>>> import numpy as np
>>> from numpy import linalg as LA
>>> np.set_printoptions(precision=2, suppress=True, linewidth=200, legacy="1.25")
>>> arr = np.load("out18.npy")
>>> arr
array([[-0.41, -0.47, -0.33,  0.64, -0.27],
       [ 0.  , -0.16, -0.34, -0.41,  0.13],
       [-0.74, -0.01, -0.25, -0.41,  0.3 ],
       [ 0.  ,  0.32, -0.38, -0.28, -0.81],
       [ 0.33, -0.79, -0.03, -0.37, -0.13],
       [ 0.41,  0.15, -0.75,  0.19,  0.38]])
>>> ang = np.radians(120)
>>> Rm = np.eye(5)
>>> Rm[0, 0] = Rm[3, 3] = np.cos(ang)
>>> Rm[0, 3], Rm[3, 0] = -np.sin(ang), np.sin(ang)
>>> Rm
array([[-0.5 ,  0.  ,  0.  , -0.87,  0.  ],
       [ 0.  ,  1.  ,  0.  ,  0.  ,  0.  ],
       [ 0.  ,  0.  ,  1.  ,  0.  ,  0.  ],
       [ 0.87,  0.  ,  0.  , -0.5 ,  0.  ],
       [ 0.  ,  0.  ,  0.  ,  0.  ,  1.  ]])
>>> B = arr @ Rm.T
>>> np.allclose(LA.norm(arr, axis=1), LA.norm(B, axis=1))
True
>>> B
array([[-0.35, -0.47, -0.33, -0.68, -0.27],
       [ 0.36, -0.16, -0.34,  0.21,  0.13],
       [ 0.73, -0.01, -0.25, -0.44,  0.3 ],
       [ 0.24,  0.32, -0.38,  0.14, -0.81],
       [ 0.16, -0.79, -0.03,  0.47, -0.13],
       [-0.37,  0.15, -0.75,  0.26,  0.38]])
>>> round(float(LA.det(Rm)), 2), np.round(np.trace(Rm), 2)
(1.0, 2.0)
>>> B = np.c_[arr[:, :2] @ np.array([[1, 3], [4, 0]]), np.array([2, 2, 2, -1, 1, 3])]
>>> B
array([[-2.3 , -1.24,  2.  ],
       [-0.65,  0.  ,  2.  ],
       [-0.77, -2.23,  2.  ],
       [ 1.3 ,  0.  , -1.  ],
       [-2.83,  0.99,  1.  ],
       [ 1.  ,  1.24,  3.  ]])
>>> LA.norm(LA.qr(arr)[0].T @ B, axis=0) ** 2 / ((B ** 2).sum(axis=0) + 1e-12)
array([1., 1., 1.])
>>> LA.matrix_rank(B)
3
>>> r0 = np.array([1, -1, 1]) + 0.5
>>> A = np.eye(3) - 2 * np.outer(r0, r0) / (r0 @ r0)
>>> A
array([[ 0.05,  0.32, -0.95],
       [ 0.32,  0.89,  0.32],
       [-0.95,  0.32,  0.05]])
>>> x0 = np.array([-3, 2, 5])
>>> y = A @ x0
>>> y
array([-4.26,  2.42,  3.74])
>>> LA.solve(A, -3 * y)
array([  9.,  -6., -15.])
>>> w, V = LA.eig(A)
>>> np.sort(LA.eigvals(LA.inv(A)))
array([-1.,  1.,  1.])
>>> round(np.prod(w), 2)
-1.0
>>> np.sort(LA.eigvals(A @ A))
array([1., 1., 1.])
>>> F = np.array([[25, 20, -20, 5, -15],
...     [20, 16, -16, 4, -12],
...     [-20, -16, 16, -4, 12],
...     [5, 4, -4, 1, -3],
...     [-15, -12, 12, -3, 9]])
>>> F @ LA.pinv(F) @ F
array([[ 25.,  20., -20.,   5., -15.],
       [ 20.,  16., -16.,   4., -12.],
       [-20., -16.,  16.,  -4.,  12.],
       [  5.,   4.,  -4.,   1.,  -3.],
       [-15., -12.,  12.,  -3.,   9.]])
>>> round(np.trace(LA.pinv(F) @ F), 2)
1.0
>>> np.abs(np.diag(LA.qr(F)[1])) > 1e-9
array([ True, False, False, False, False])
>>> rk = LA.matrix_rank(F)
>>> rk
1
>>> null = LA.svd(F)[2][rk:].T
>>> np.allclose(F @ null, 0)
True
>>> null.shape
(5, 4)
>>> [int(LA.matrix_rank(np.delete(F, i, axis=0))) for i in range(5)]
[1, 1, 1, 1, 1]
